In [1]: import numpy as np

In [2]: np.set_printoptions(suppress=True, linewidth=140)

In [3]: rnd = lambda a: np.round(a, 3) + 0

In [4]: K = np.diag(10 * np.array([1, 1, -2])) + np.array([[-3, 0, 3], [-2, -3, -1], [-2, -2, 1]])

In [5]: print(K)
[[  7   0   3]
 [ -2   7  -1]
 [ -2  -2 -19]]

In [6]: Y = K[0, 0] * K[1:] - np.outer(K[1:, 0], K[0])

In [7]: print(Y)
[[   0   49   -1]
 [   0  -14 -127]]

In [8]: np.linalg.matrix_rank(Y), np.linalg.matrix_rank(K)
Out[8]: (np.int64(2), np.int64(3))

In [9]: np.flatnonzero(~Y.round(6).any(axis=1))
Out[9]: array([], dtype=int64)

In [10]: rnd(K[:, 0] / K[0, 0])
Out[10]: array([ 1.   , -0.286, -0.286])

In [11]: m1 = np.array([[2.3, -0.6, -0.3, -0.5],
    ...:     [-0.9, 0.4, -1.1, -0.7],
    ...:     [-0.6, -0.2, 0.5, 0.3],
    ...:     [-1.8, 1.0, -1.8, -1.4]])

In [12]: vals, vecs = np.linalg.eig(m1)

In [13]: rnd(vals)
Out[13]: array([ 2.649, -1.221,  0.563, -0.19 ])

In [14]: def softmax(z):
    ...:     e = np.exp(z - z.max(axis=-1, keepdims=True))
    ...:     return e / e.sum(axis=-1, keepdims=True)
    ...: 

In [15]: rnd(softmax(m1[1]))
Out[15]: array([0.149, 0.547, 0.122, 0.182])

In [16]: rnd(softmax(m1).sum(axis=1))
Out[16]: array([1., 1., 1., 1.])

In [17]: rnd(softmax(m1[1] + -1))
Out[17]: array([0.149, 0.547, 0.122, 0.182])

In [18]: att = m1 @ m1.T / np.sqrt(4)

In [19]: rnd(softmax(att)[1] @ m1)
Out[19]: array([-1.435,  0.766, -1.491, -1.137])

In [20]: rnd(softmax(att + np.triu(np.full(att.shape, -np.inf), 1)))
Out[20]: 
array([[1.   , 0.   , 0.   , 0.   ],
       [0.104, 0.896, 0.   , 0.   ],
       [0.166, 0.311, 0.523, 0.   ],
       [0.001, 0.096, 0.006, 0.896]])

In [21]: blk = np.stack([m1, 4 * m1, m1[::-1]])

In [22]: rnd(np.einsum("bij,cij->bc", blk, blk))
Out[22]: 
array([[ 18.84,  75.36,  -7.6 ],
       [ 75.36, 301.44, -30.4 ],
       [ -7.6 , -30.4 ,  18.84]])

In [23]: rnd(np.linalg.det(blk))
Out[23]: array([ 0.347, 88.781,  0.347])

In [24]: (blk @ m1.T).shape
Out[24]: (3, 4, 4)

In [25]: blk.shape
Out[25]: (3, 4, 4)

In [26]: np.linalg.matrix_rank(blk.reshape(3, -1))
Out[26]: np.int64(2)

In [27]: rng = np.random.default_rng(539452)

In [28]: labels = rng.permutation(4)

In [29]: labels
Out[29]: array([3, 1, 2, 0])

In [30]: Y = m1[labels][:, labels]

In [31]: np.allclose(Y, m1)
Out[31]: False

In [32]: print(np.diag(Y))
[-1.4  0.4  0.5  2.3]

In [33]: C2 = m1.T @ m1

In [34]: (m1 @ m1.T).shape
Out[34]: (4, 4)

In [35]: print(np.allclose(C2, C2.T))
True

In [36]: rnd(np.linalg.svd(m1, compute_uv=False) ** 2)
Out[36]: array([13.949,  4.789,  0.079,  0.023])

In [37]: print(rnd(np.linalg.eigvalsh(C2)[::-1]))
[13.949  4.789  0.079  0.023]

In [38]: arr = np.load("w.npy")

In [39]: arr
Out[39]: 
array([[ 0.9,  2.4,  0.4,  1.3],
       [ 0.9,  0.3, -0.6, -0.7],
       [-1.5, -1.5, -1.5, -1.3]])

In [40]: print(rnd(softmax(arr).sum(axis=1)))
[1. 1. 1.]

In [41]: rnd(softmax(10 * arr[2]))
Out[41]: array([0.096, 0.096, 0.096, 0.711])

In [42]: att = arr @ arr.T / np.sqrt(4)

In [43]: softmax(att).round(6).argmax(axis=1)
Out[43]: array([0, 1, 2])

In [44]: rnd(softmax(att)[2] @ arr)
Out[44]: array([-1.464, -1.472, -1.486, -1.29 ])

In [45]: Y = np.array([[3, 0, -2], [-3, 3, 2], [0, -1, -2], [-3, 3, -1]])

In [46]: rnd(np.einsum("ik,kj->ji", arr, Y))
Out[46]: 
array([[-8.4,  3.9,  3.9],
       [10.7, -0.6, -6.9],
       [ 0.9,  0.7,  4.3]])

In [47]: print(rnd(np.einsum("ik,kj->ij", arr, Y)))
[[-8.4 10.7  0.9]
 [ 3.9 -0.6  0.7]
 [ 3.9 -6.9  4.3]]

In [48]: np.linalg.matrix_rank(np.vstack([arr, Y.T]))
Out[48]: np.int64(4)

In [49]: rnd(arr @ Y)
Out[49]: 
array([[-8.4, 10.7,  0.9],
       [ 3.9, -0.6,  0.7],
       [ 3.9, -6.9,  4.3]])

In [50]: feats = np.loadtxt("case2.csv", delimiter=",")

In [51]: feats
Out[51]: 
array([[-0.956, -0.537, -0.8  ],
       [ 0.909,  0.446,  0.706],
       [ 0.641,  0.235,  0.414],
       [ 0.515,  0.178,  0.319],
       [ 0.188,  0.06 ,  0.11 ],
       [-0.188, -0.06 , -0.11 ],
       [-0.515, -0.178, -0.319],
       [-0.937, -0.493, -0.757],
       [ 0.814,  0.345,  0.578],
       [-0.363, -0.119, -0.217],
       [-0.641, -0.235, -0.414],
       [-0.74 , -0.291, -0.501],
       [ 0.188,  0.06 ,  0.11 ],
       [-0.869, -0.397, -0.647],
       [ 0.997,  0.77 ,  0.954],
       [ 0.97 ,  0.578,  0.837],
       [ 0.956,  0.537,  0.8  ],
       [-0.999, -0.834, -0.976],
       [-0.99 , -0.686, -0.912],
       [ 0.363,  0.119,  0.217],
       [-0.937, -0.493, -0.757],
       [ 0.363,  0.119,  0.217]])

In [52]: vec = np.array([0, 3, -3])

In [53]: y = feats @ vec

In [54]: print(rnd(np.linalg.pinv(feats) @ feats))
[[1. 0. 0.]
 [0. 1. 0.]
 [0. 0. 1.]]

In [55]: y = y + 0.3 * rng.normal(size=22)

In [56]: rnd(y)
Out[56]: 
array([ 0.999, -1.143, -0.704, -0.282, -0.035, -0.053,  0.35 , -0.275, -0.971,  0.407,  0.576,  0.618,  0.682,  0.477, -0.735, -0.683,
       -0.557,  0.491,  0.443, -0.222,  0.542, -0.249])

In [57]: beta, *_ = np.linalg.lstsq(feats, y)

In [58]: rnd(beta)
Out[58]: array([-0.978,  0.405,  0.11 ])

In [59]: [round(float(np.linalg.norm(np.linalg.solve(feats.T @ feats + lam * np.eye(3), feats.T @ y))), 2) for lam in (0, 1, 10, 100)]
Out[59]: [1.06, 0.48, 0.33, 0.09]

In [60]: Y = feats / np.sqrt((feats ** 2).mean(axis=1, keepdims=True))

In [61]: rnd(np.linalg.norm(Y, axis=1))
Out[61]: 
array([1.732, 1.732, 1.732, 1.732, 1.732, 1.732, 1.732, 1.732, 1.732, 1.732, 1.732, 1.732, 1.732, 1.732, 1.732, 1.732, 1.732, 1.732, 1.732,
       1.732, 1.732, 1.732])

In [62]: np.linalg.matrix_rank(feats - feats.mean(axis=1, keepdims=True))
Out[62]: np.int64(2)

In [63]: rnd(Y[3])
Out[63]: array([1.413, 0.488, 0.875])

In [64]: Y = np.array([[-1], [-2], [-2]])

In [65]: C = np.array([[-3, 0, -5, 0]])

In [66]: F = Y @ C

In [67]: print(F)
[[ 3  0  5  0]
 [ 6  0 10  0]
 [ 6  0 10  0]]

In [68]: rnd(np.linalg.norm(F, axis=1))
Out[68]: array([ 5.831, 11.662, 11.662])

In [69]: F[1] @ F[2]
Out[69]: np.int64(136)

In [70]: rnd(np.linalg.norm(F[1], 1)), rnd(np.linalg.norm(F[1], np.inf))
Out[70]: (np.float64(16.0), np.float64(10.0))

In [71]: rnd(np.linalg.norm(F[1] - F[2]))
Out[71]: np.float64(0.0)

In [72]: rnd(np.linalg.norm(F) ** 2 / np.linalg.norm(F, 2) ** 2)
Out[72]: np.float64(1.0)

In [73]: M = np.array([[0.0, -0.2, 0.7, 1.3], [1.1, -2.7, -0.9, 0.5], [0.5, 0.2, 1.4, 0.1]])

In [74]: M
Out[74]: 
array([[ 0. , -0.2,  0.7,  1.3],
       [ 1.1, -2.7, -0.9,  0.5],
       [ 0.5,  0.2,  1.4,  0.1]])

In [75]: vec = np.array([2, 0, 2, 1])

In [76]: y = m1 @ vec

In [77]: beta, lr = np.zeros(4), 1 / np.linalg.norm(m1, 2) ** 2

In [78]: for i in range(6):
    ...:     beta -= lr * m1.T @ (m1 @ beta - y)
    ...:     if i % 2 == 0: print(i, round(np.linalg.norm(m1 @ beta - y), 3))
    ...: 
0 0.807
2 0.408
4 0.274

In [79]: rnd(beta)
Out[79]: array([ 1.807, -0.884,  1.596,  1.146])

In [80]: Y = M / np.sqrt((M ** 2).mean(axis=1, keepdims=True))

In [81]: print(rnd(np.linalg.norm(Y, axis=1)))
[2. 2. 2.]

In [82]: np.linalg.matrix_rank(M - M.mean(axis=1, keepdims=True))
Out[82]: np.int64(3)

In [83]: rnd(softmax(M[0]))
Out[83]: array([0.133, 0.109, 0.268, 0.489])

In [84]: rnd(softmax(M).sum(axis=1))
Out[84]: array([1., 1., 1.])

In [85]: att = M @ M.T / np.sqrt(4)

In [86]: rnd(softmax(att)[0] @ M)
Out[86]: array([ 0.381, -0.633,  0.548,  0.788])

In [87]: Y = np.array([[-1, 0], [-2, 1], [-2, -2], [1, -2]])

In [88]: np.linalg.matrix_rank(M @ Y)
Out[88]: np.int64(2)

In [89]: rnd(Y.T @ M.T)
Out[89]: 
array([[ 0.3,  6.6, -3.6],
       [-4.2, -1.9, -2.8]])

In [90]: np.einsum("ij,ij->i", M, M)
Out[90]: array([2.22, 9.56, 2.26])

In [91]: vec = np.array([1, -4, -3, -5])

In [92]: print(np.linalg.norm(M @ vec) <= np.linalg.norm(M, 2) * np.linalg.norm(vec) + 1e-9)
True

In [93]: rnd(M @ vec)
Out[93]: array([-7.8, 12.1, -5. ])

In [94]: np.sign((M @ vec).round(6))
Out[94]: array([-1.,  1., -1.])

In [95]: (M @ vec).argmax()
Out[95]: np.int64(1)

In [96]: mat = np.load("layer12.npy")

In [97]: mat
Out[97]: 
array([[  3.785,  25.133,  13.442],
       [ -2.414,   7.639,  -0.405],
       [  4.195,  24.727,  12.68 ],
       [  3.408,  26.172,  13.127],
       [  3.04 ,  25.697,  13.006],
       [  0.919,  27.069,  11.861],
       [ -1.359,   9.799,  -1.934],
       [ -1.435,   8.639,  -3.644],
       [ 12.549,  -9.091, -13.205],
       [ -0.268,   8.592,  -1.578],
       [  2.417,  27.706,  12.945],
       [  0.11 ,   9.703,  -1.988],
       [  0.952,   8.273,  -1.228],
       [ -0.761,   9.443,  -2.036],
       [ 15.225,  -6.938, -11.651],
       [ 12.632,  -8.237, -12.787],
       [ -0.875,   8.122,  -1.027],
       [  0.333,   8.305,  -0.42 ],
       [ 14.041,  -6.68 , -12.666],
       [ -1.787,   9.448,  -2.81 ]])

In [98]: cen = (mat - mat.mean(axis=0)) / mat.std(axis=0)

In [99]: cen.std(axis=0)
Out[99]: array([1., 1., 1.])

In [100]: np.argwhere(np.abs(cen) > 2)
Out[100]: array([[14,  0]])

In [101]: beta = np.linalg.lstsq(np.delete(cen, 1, axis=1), cen[:, 1])[0]

In [102]: rnd(beta)
Out[102]: array([-0.108,  0.938])

In [103]: print(rnd(1 - np.var(cen[:, 1] - np.delete(cen, 1, axis=1) @ beta)))
0.986

In [104]: cen = mat - mat.mean(axis=0)

In [105]: vecs = np.linalg.svd(cen)[2][:1]

In [106]: Y = cen - cen @ vecs.T @ vecs

In [107]: np.linalg.norm(Y, axis=1).round(6).argmax()
Out[107]: np.int64(14)

In [108]: print(rnd(Y.std(axis=0)))
[4.541 0.646 1.31 ]

In [109]: rnd(np.diag(vecs.T @ vecs))
Out[109]: array([0.043, 0.608, 0.35 ])

In [110]: vec = np.array([3, 0, 2])

In [111]: h1 = np.maximum(mat @ vec, 0)

In [112]: rnd(mat.T @ h1)
Out[112]: array([1512.958, 4925.371, 1894.156])

In [113]: np.flatnonzero(h1 > 1e-9)
Out[113]: array([ 0,  2,  3,  4,  5,  8, 10, 12, 14, 15, 17, 18])

In [114]: rnd(np.maximum(mat @ (3 * vec), 0))
Out[114]: 
array([114.717,   0.   , 113.835, 109.434, 105.396,  79.437,   0.   ,   0.   ,  33.711,   0.   ,  99.423,   0.   ,   1.2  ,   0.   ,
        67.119,  36.966,   0.   ,   0.477,  50.373,   0.   ])

In [115]: mat * (h1 > 1e-9)[:, None]
Out[115]: 
array([[  3.785,  25.133,  13.442],
       [ -0.   ,   0.   ,  -0.   ],
       [  4.195,  24.727,  12.68 ],
       [  3.408,  26.172,  13.127],
       [  3.04 ,  25.697,  13.006],
       [  0.919,  27.069,  11.861],
       [ -0.   ,   0.   ,  -0.   ],
       [ -0.   ,   0.   ,  -0.   ],
       [ 12.549,  -9.091, -13.205],
       [ -0.   ,   0.   ,  -0.   ],
       [  2.417,  27.706,  12.945],
       [  0.   ,   0.   ,  -0.   ],
       [  0.952,   8.273,  -1.228],
       [ -0.   ,   0.   ,  -0.   ],
       [ 15.225,  -6.938, -11.651],
       [ 12.632,  -8.237, -12.787],
       [ -0.   ,   0.   ,  -0.   ],
       [  0.333,   8.305,  -0.42 ],
       [ 14.041,  -6.68 , -12.666],
       [ -0.   ,   0.   ,  -0.   ]])
